$ python -q
>>> import numpy as np
>>> import numpy.linalg as la
>>> np.set_printoptions(precision=2, suppress=True, linewidth=200, legacy="1.25")
>>> tidy = lambda a: np.round(a, 2) + 0
>>> arr = np.loadtxt("mat.csv", delimiter=",")
>>> print(tidy(arr))
[[ 0.28  0.06  0.32 -0.14  0.24 -0.14]
 [ 0.06  0.01  0.07 -0.03  0.05 -0.03]
 [ 0.32  0.07  0.36 -0.16  0.27 -0.16]
 [-0.14 -0.03 -0.16  0.07 -0.12  0.07]
 [ 0.24  0.05  0.27 -0.12  0.2  -0.12]
 [-0.14 -0.03 -0.16  0.07 -0.12  0.07]]
>>> x = np.array([-2, -1, -2, -2, -2, 3])
>>> print(tidy(np.eye(6) - arr))
[[ 0.72 -0.06 -0.32  0.14 -0.24  0.14]
 [-0.06  0.99 -0.07  0.03 -0.05  0.03]
 [-0.32 -0.07  0.64  0.16 -0.27  0.16]
 [ 0.14  0.03  0.16  0.93  0.12 -0.07]
 [-0.24 -0.05 -0.27  0.12  0.8   0.12]
 [ 0.14  0.03  0.16 -0.07  0.12  0.93]]
>>> print(tidy(arr @ arr @ x))
[-1.87 -0.4  -2.14  0.94 -1.6   0.94]
>>> print(np.trace(arr))
1.0
>>> print(tidy(arr @ x))
[-1.87 -0.4  -2.14  0.94 -1.6   0.94]
>>> data = np.loadtxt("a.csv", delimiter=",")
>>> print(data)
[[ 1.  0.  0.  0.  0.  0.  0.  0.]
 [ 0.  0.  0.  1.  0.  0.  0.  0.]
 [ 0.  0.  1.  0.  0.  0.  0.  0.]
 [ 0. -1.  0.  0.  0.  0.  0.  0.]
 [ 0.  0.  0.  0.  1.  0.  0.  0.]
 [ 0.  0.  0.  0.  0.  1.  0.  0.]
 [ 0.  0.  0.  0.  0.  0.  1.  0.]
 [ 0.  0.  0.  0.  0.  0.  0.  1.]]
>>> # columns are unit length and at right angles
>>> x = np.array([3, 3, -2, -1, -2, -1, -1, -2])
>>> print(tidy(la.inv(data)))
[[ 1.  0.  0.  0.  0.  0.  0.  0.]
 [ 0.  0.  0. -1.  0.  0.  0.  0.]
 [ 0.  0.  1.  0.  0.  0.  0.  0.]
 [ 0.  1.  0.  0.  0.  0.  0.  0.]
 [ 0.  0.  0.  0.  1.  0.  0.  0.]
 [ 0.  0.  0.  0.  0.  1.  0.  0.]
 [ 0.  0.  0.  0.  0.  0.  1.  0.]
 [ 0.  0.  0.  0.  0.  0.  0.  1.]]
>>> print(tidy(la.norm(x)), tidy(la.norm(data @ x)))
5.74 5.74
>>> print(tidy(la.det(data)))
1.0
>>> print(tidy(np.sort(np.abs(np.degrees(np.angle(la.eigvals(data)))))))
[ 0.  0.  0.  0.  0.  0. 90. 90.]
>>> rng = np.random.default_rng(954077)
>>> lab = rng.permutation(8)
>>> print(lab)
[6 5 3 0 7 1 4 2]
>>> M2 = data[lab][:, lab]
>>> print(tidy(np.sort(np.abs(la.eigvals(M2)))))
[1. 1. 1. 1. 1. 1. 1. 1.]
>>> print(tidy(la.det(M2)), tidy(la.det(data[lab])))
1.0 1.0
>>> print(np.diag(M2))
[1. 1. 0. 1. 1. 0. 1. 1.]
>>> print(M2)
[[ 1.  0.  0.  0.  0.  0.  0.  0.]
 [ 0.  1.  0.  0.  0.  0.  0.  0.]
 [ 0.  0.  0.  0.  0. -1.  0.  0.]
 [ 0.  0.  0.  1.  0.  0.  0.  0.]
 [ 0.  0.  0.  0.  1.  0.  0.  0.]
 [ 0.  0.  1.  0.  0.  0.  0.  0.]
 [ 0.  0.  0.  0.  0.  0.  1.  0.]
 [ 0.  0.  0.  0.  0.  0.  0.  1.]]
>>> X = np.load("w.npy")
>>> print(tidy(X))
[[ 0.38  0.08 -0.35 -0.27  0.55  0.15  0.55  0.07  0.18]
 [-0.03  0.08 -0.43 -0.39 -0.52 -0.41  0.16  0.42 -0.1 ]
 [ 0.34  0.42  0.51 -0.22  0.09 -0.58 -0.03 -0.17  0.11]
 [ 0.47 -0.15  0.15  0.27 -0.03  0.08 -0.27  0.67  0.36]
 [ 0.22  0.51 -0.2   0.34  0.15  0.04 -0.16  0.17 -0.68]
 [ 0.13  0.18  0.04 -0.68 -0.05  0.5  -0.49 -0.02 -0.05]
 [ 0.    0.52  0.18  0.19 -0.49  0.43  0.42 -0.04  0.24]
 [-0.66  0.27  0.26 -0.12  0.38  0.    0.05  0.51  0.06]
 [ 0.16 -0.39  0.52 -0.18 -0.1   0.15  0.4   0.19 -0.54]]
>>> # keeps lengths
>>> M2 = X / la.norm(X, axis=1, keepdims=True)
>>> cov = M2 @ M2.T
>>> print(tidy(cov[6]))
[0. 0. 0. 0. 0. 0. 1. 0. 0.]
>>> print((np.abs(cov) > 0.9).astype(int))
[[1 0 0 0 0 0 0 0 0]
 [0 1 0 0 0 0 0 0 0]
 [0 0 1 0 0 0 0 0 0]
 [0 0 0 1 0 0 0 0 0]
 [0 0 0 0 1 0 0 0 0]
 [0 0 0 0 0 1 0 0 0]
 [0 0 0 0 0 0 1 0 0]
 [0 0 0 0 0 0 0 1 0]
 [0 0 0 0 0 0 0 0 1]]
>>> print(np.argwhere(np.triu(np.abs(cov) > 0.95, 1)))
[]
>>> W0 = np.load("data.npy")
>>> print(W0)
[[ 1 -2  4 -8]
 [ 1 -1  1 -1]
 [ 1  0  0  0]
 [ 1  1  1  1]
 [ 1  2  4  8]
 [ 1  3  9 27]]
>>> # row 5 dominates
>>> hat = W0 @ la.solve(W0.T @ W0, W0.T)
>>> print(tidy(hat @ W0[:, 0]))
[1. 1. 1. 1. 1. 1.]
>>> print(tidy(la.eigvalsh(hat)))
[0. 0. 1. 1. 1. 1.]
>>> print(tidy(hat))
[[ 0.96  0.13 -0.11 -0.03  0.09 -0.03]
 [ 0.13  0.58  0.41  0.02 -0.22  0.09]
 [-0.11  0.41  0.46  0.25  0.02 -0.03]
 [-0.03  0.02  0.25  0.46  0.41 -0.11]
 [ 0.09 -0.22  0.02  0.41  0.58  0.13]
 [-0.03  0.09 -0.03 -0.11  0.13  0.96]]
>>> print(np.abs(np.diag(la.qr(hat)[1])) > 1e-9)
[ True  True  True  True False False]
>>> print(tidy(hat @ la.pinv(hat) @ hat))
[[ 0.96  0.13 -0.11 -0.03  0.09 -0.03]
 [ 0.13  0.58  0.41  0.02 -0.22  0.09]
 [-0.11  0.41  0.46  0.25  0.02 -0.03]
 [-0.03  0.02  0.25  0.46  0.41 -0.11]
 [ 0.09 -0.22  0.02  0.41  0.58  0.13]
 [-0.03  0.09 -0.03 -0.11  0.13  0.96]]
>>> print(la.lstsq(hat[:-1].T, hat[-1])[2])
4
